$ python -q
>>> import numpy as np
>>> np.set_printoptions(precision=2, suppress=True, linewidth=100)
>>> rd = lambda a: np.round(a, 2) + 0
>>> X = np.array([[6.0, 2.0, 1.0], [2.0, 9.0, 2.0], [1.0, 2.0, 6.0]])
>>> X
array([[6., 2., 1.],
       [2., 9., 2.],
       [1., 2., 6.]])
>>> # symmetric
>>> x = np.array([2, -3, 2])
>>> rhs = X @ x
>>> rhs
array([  8., -19.,   8.])
>>> rd(np.linalg.solve(X, -1 * rhs))
array([-2.,  3., -2.])
>>> rd(np.linalg.solve(X, rhs + X[:, 1]))
array([ 2., -2.,  2.])
>>> K = np.loadtxt("run3.csv", delimiter=",")
>>> K
array([[  1.,  -1.,  -3.,   3.,   2.],
       [  2.,  -4.,  -3.,   6.,   3.],
       [ -1.,  -7.,  -2.,   5.,   2.],
       [ -2.,  -9.,  -1.,   2.,   2.],
       [ -1., -12.,   1.,   0.,   5.],
       [ -2., -11.,  -2.,  -3.,   5.],
       [  1., -14.,  -1.,  -2.,   8.],
       [  2., -11.,  -2.,  -5.,   7.],
       [  0., -10.,  -5.,  -2.,   9.],
       [ -2., -10.,  -5.,  -5.,   9.],
       [ -4., -13.,  -3.,  -8.,  11.],
       [ -4., -12.,  -1., -10.,  13.],
       [ -4., -15.,  -4.,  -9.,  12.]])
>>> hat = K @ np.linalg.solve(K.T @ K, K.T)
>>> np.allclose(hat @ hat, hat)
True
>>> np.linalg.matrix_rank(np.eye(13) - hat)
np.int64(8)
>>> x = np.array([1, -1, -1, 1, -1])
>>> rhs = K @ x
>>> try:
...     np.linalg.solve(K, rhs)
... except np.linalg.LinAlgError as e:
...     print("failed:", e)
... 
failed: Last 2 dimensions of the array must be square
>>> rd(np.linalg.pinv(K) @ K)
array([[1., 0., 0., 0., 0.],
       [0., 1., 0., 0., 0.],
       [0., 0., 1., 0., 0.],
       [0., 0., 0., 1., 0.],
       [0., 0., 0., 0., 1.]])
>>> rhs
array([  6.,  12.,  11.,   8.,   5.,   3.,   6.,   3.,   4.,  -1.,  -7., -14.,  -6.])
>>> rd(np.linalg.lstsq(K, rhs)[0])
array([ 1., -1., -1.,  1., -1.])
>>> rng = np.random.default_rng(6408)
>>> rhs = rhs + 0.3 * rng.normal(size=13)
>>> rd(rhs)
array([  5.77,  11.98,  10.92,   7.53,   4.94,   3.39,   6.09,   2.8 ,   4.08,  -1.07,  -7.49,
       -13.97,  -5.66])
>>> c, *_ = np.linalg.lstsq(K, rhs)
>>> c.round()
array([ 1., -1., -1.,  1., -1.])
>>> rd(c)
array([ 1.02, -1.  , -1.01,  0.98, -1.01])
>>> [round(float(np.linalg.norm(np.linalg.solve(K.T @ K + lam * np.eye(5), K.T @ rhs))), 2) for lam in (0, 1, 10, 100)]
[2.24, 2.18, 1.86, 1.23]
>>> M = np.load("case9.npy")
>>> M
array([[ 3.84,  2.95, -2.02, -7.6 ,  0.7 ],
       [ 4.98,  0.94, -1.28, -2.98,  4.91],
       [-5.32,  3.64,  6.62, -0.23,  0.12],
       [ 1.95, -1.53,  1.19,  4.16, -2.3 ],
       [ 3.65,  0.73,  1.45,  5.01,  0.67],
       [-3.75,  7.06, -3.42,  0.18, -5.85],
       [-3.05,  6.82, -1.16,  3.16, -5.78],
       [ 0.62,  0.63,  3.08,  0.89,  2.71],
       [-3.31, -6.01,  1.75,  0.99, -7.37],
       [-6.1 ,  5.05, -7.67,  3.28, -9.17],
       [-2.19, 11.21, -2.07,  7.35, -2.82],
       [ 1.8 , 11.57,  1.18,  3.98,  1.09],
       [-3.67, -2.12, -0.69, -2.48,  1.06],
       [ 0.07,  4.23, -7.33, -1.87,  3.14],
       [ 0.8 , -2.37,  0.61, -0.98, -1.93],
       [ 4.06, -0.01, -0.94, -2.72,  0.61],
       [ 0.05,  3.72, -3.13, -3.21,  2.61],
       [ 0.17, 13.13, -5.85, -6.3 ,  3.99],
       [ 1.57,  5.82, -0.12,  1.12, -0.28]])
>>> Xs = (M - M.mean(axis=0)) / M.std(axis=0)
>>> rd(Xs.std(axis=0))
array([1., 1., 1., 1., 1.])
>>> np.argwhere(np.abs(Xs) > 2)
array([[0, 3],
       [2, 2],
       [9, 4]])
>>> c = np.linalg.lstsq(np.delete(Xs, 4, axis=1), Xs[:, 4])[0]
>>> np.abs(c).argmax()
np.int64(0)
>>> x = np.array([0, -3, -3, 1, -3])
>>> rhs = M @ x
>>> rd(np.linalg.solve(M.T @ M, M.T @ rhs))
array([ 0., -3., -3.,  1., -3.])
>>> rd(np.linalg.lstsq(M, rhs)[0])
array([ 0., -3., -3.,  1., -3.])
>>> rhs = rhs + 0.1 * rng.normal(size=19)
>>> rd(rhs)
array([-12.56, -16.7 , -31.24,  11.88,  -3.54,   6.72,   3.41, -18.28,  35.81,  38.74, -11.62,
       -37.48,   2.73,  -2.03,  10.17,  -1.61, -12.76, -40.18, -15.17])
>>> c, *_ = np.linalg.lstsq(M, rhs)
>>> c.round()
array([-0., -3., -3.,  1., -3.])
>>> rd(c)
array([-0.01, -3.  , -3.  ,  1.  , -2.99])
>>> q, r_ = np.linalg.qr(M)
>>> rd(q.T @ q)
array([[1., 0., 0., 0., 0.],
       [0., 1., 0., 0., 0.],
       [0., 0., 1., 0., 0.],
       [0., 0., 0., 1., 0.],
       [0., 0., 0., 0., 1.]])
>>> rd(q @ r_)
array([[ 3.84,  2.95, -2.02, -7.6 ,  0.7 ],
       [ 4.98,  0.94, -1.28, -2.98,  4.91],
       [-5.32,  3.64,  6.62, -0.23,  0.12],
       [ 1.95, -1.53,  1.19,  4.16, -2.3 ],
       [ 3.65,  0.73,  1.45,  5.01,  0.67],
       [-3.75,  7.06, -3.42,  0.18, -5.85],
       [-3.05,  6.82, -1.16,  3.16, -5.78],
       [ 0.62,  0.63,  3.08,  0.89,  2.71],
       [-3.31, -6.01,  1.75,  0.99, -7.37],
       [-6.1 ,  5.05, -7.67,  3.28, -9.17],
       [-2.19, 11.21, -2.07,  7.35, -2.82],
       [ 1.8 , 11.57,  1.18,  3.98,  1.09],
       [-3.67, -2.12, -0.69, -2.48,  1.06],
       [ 0.07,  4.23, -7.33, -1.87,  3.14],
       [ 0.8 , -2.37,  0.61, -0.98, -1.93],
       [ 4.06, -0.01, -0.94, -2.72,  0.61],
       [ 0.05,  3.72, -3.13, -3.21,  2.61],
       [ 0.17, 13.13, -5.85, -6.3 ,  3.99],
       [ 1.57,  5.82, -0.12,  1.12, -0.28]])
>>> rd(abs(r_[0, 0])), rd(np.linalg.norm(M[:, 0]))
(np.float64(14.07), np.float64(14.07))
>>> rd(np.abs(np.diag(r_)))
array([14.07, 26.08, 13.73, 14.9 , 11.09])
>>> rd(np.trace(q @ q.T))
np.float64(5.0)
>>> hat = M @ np.linalg.solve(M.T @ M, M.T)
>>> rd(np.trace(hat))
np.float64(5.0)
>>> mat = np.array([[-0.3, 0.6, 0.0, 1.9, -1.2, 1.1, 1.4, 1.6],
...     [0.5, -0.9, -1.3, -0.7, -0.5, 0.3, 0.4, 0.6],
...     [-0.7, 1.6, 1.1, 0.4, 0.1, -0.8, 0.7, -1.0],
...     [-1.2, 1.4, 0.3, -0.6, -0.8, -0.7, 1.6, 0.2]])
>>> mat[:, 5] *= 10
>>> mat
array([[-0.3,  0.6,  0. ,  1.9, -1.2, 11. ,  1.4,  1.6],
       [ 0.5, -0.9, -1.3, -0.7, -0.5,  3. ,  0.4,  0.6],
       [-0.7,  1.6,  1.1,  0.4,  0.1, -8. ,  0.7, -1. ],
       [-1.2,  1.4,  0.3, -0.6, -0.8, -7. ,  1.6,  0.2]])
>>> B = mat / np.sqrt((mat ** 2).mean(axis=1, keepdims=True))
>>> np.linalg.matrix_rank(B) == np.linalg.matrix_rank(mat)
np.True_
>>> F = np.eye(7, dtype=int)[rng.permutation(7)] * np.array([2, 3, 5, -2, 1, -1, -1])
>>> F
array([[ 0,  3,  0,  0,  0,  0,  0],
       [ 0,  0,  0,  0,  0, -1,  0],
       [ 0,  0,  0,  0,  0,  0, -1],
       [ 0,  0,  0,  0,  1,  0,  0],
       [ 0,  0,  5,  0,  0,  0,  0],
       [ 2,  0,  0,  0,  0,  0,  0],
       [ 0,  0,  0, -2,  0,  0,  0]])
>>> # 2 groups of indices that never mix
>>> x = np.array([9, 8, 6, 7, 9, 2, 7])
>>> np.linalg.norm(F @ x) <= np.linalg.norm(F, 2) * np.linalg.norm(x) + 1e-9
np.True_
>>> (F * x).sum(axis=1)
array([ 24,  -2,  -7,   9,  30,  18, -14])
>>> np.sign((F @ x).round(6))
array([ 1, -1, -1,  1,  1,  1, -1])
>>> F @ np.ones(7)
array([ 3., -1., -1.,  1.,  5.,  2., -2.])
>>> def softmax(z):
...     e = np.exp(z - z.max(axis=-1, keepdims=True))
...     return e / e.sum(axis=-1, keepdims=True)
... 
>>> rd(softmax(F[6]))
array([0.16, 0.16, 0.16, 0.02, 0.16, 0.16, 0.16])
>>> rd(softmax(F[6] + -3))
array([0.16, 0.16, 0.16, 0.02, 0.16, 0.16, 0.16])
>>> rd(softmax(10 * F[6]))
array([0.17, 0.17, 0.17, 0.  , 0.17, 0.17, 0.17])
>>> scores = F @ F.T / np.sqrt(7)
>>> rd(softmax(scores)[6] @ F)
array([ 0.19,  0.28,  0.47, -0.86,  0.09, -0.09, -0.09])
>>> rd(softmax(scores + np.triu(np.full(scores.shape, -np.inf), 1)))
array([[1.  , 0.  , 0.  , 0.  , 0.  , 0.  , 0.  ],
       [0.41, 0.59, 0.  , 0.  , 0.  , 0.  , 0.  ],
       [0.29, 0.29, 0.42, 0.  , 0.  , 0.  , 0.  ],
       [0.22, 0.22, 0.22, 0.33, 0.  , 0.  , 0.  ],
       [0.  , 0.  , 0.  , 0.  , 1.  , 0.  , 0.  ],
       [0.1 , 0.1 , 0.1 , 0.1 , 0.1 , 0.48, 0.  ],
       [0.09, 0.09, 0.09, 0.09, 0.09, 0.09, 0.43]])
>>> softmax(scores).round(6).argmax(axis=1)
array([0, 1, 2, 3, 4, 5, 6])
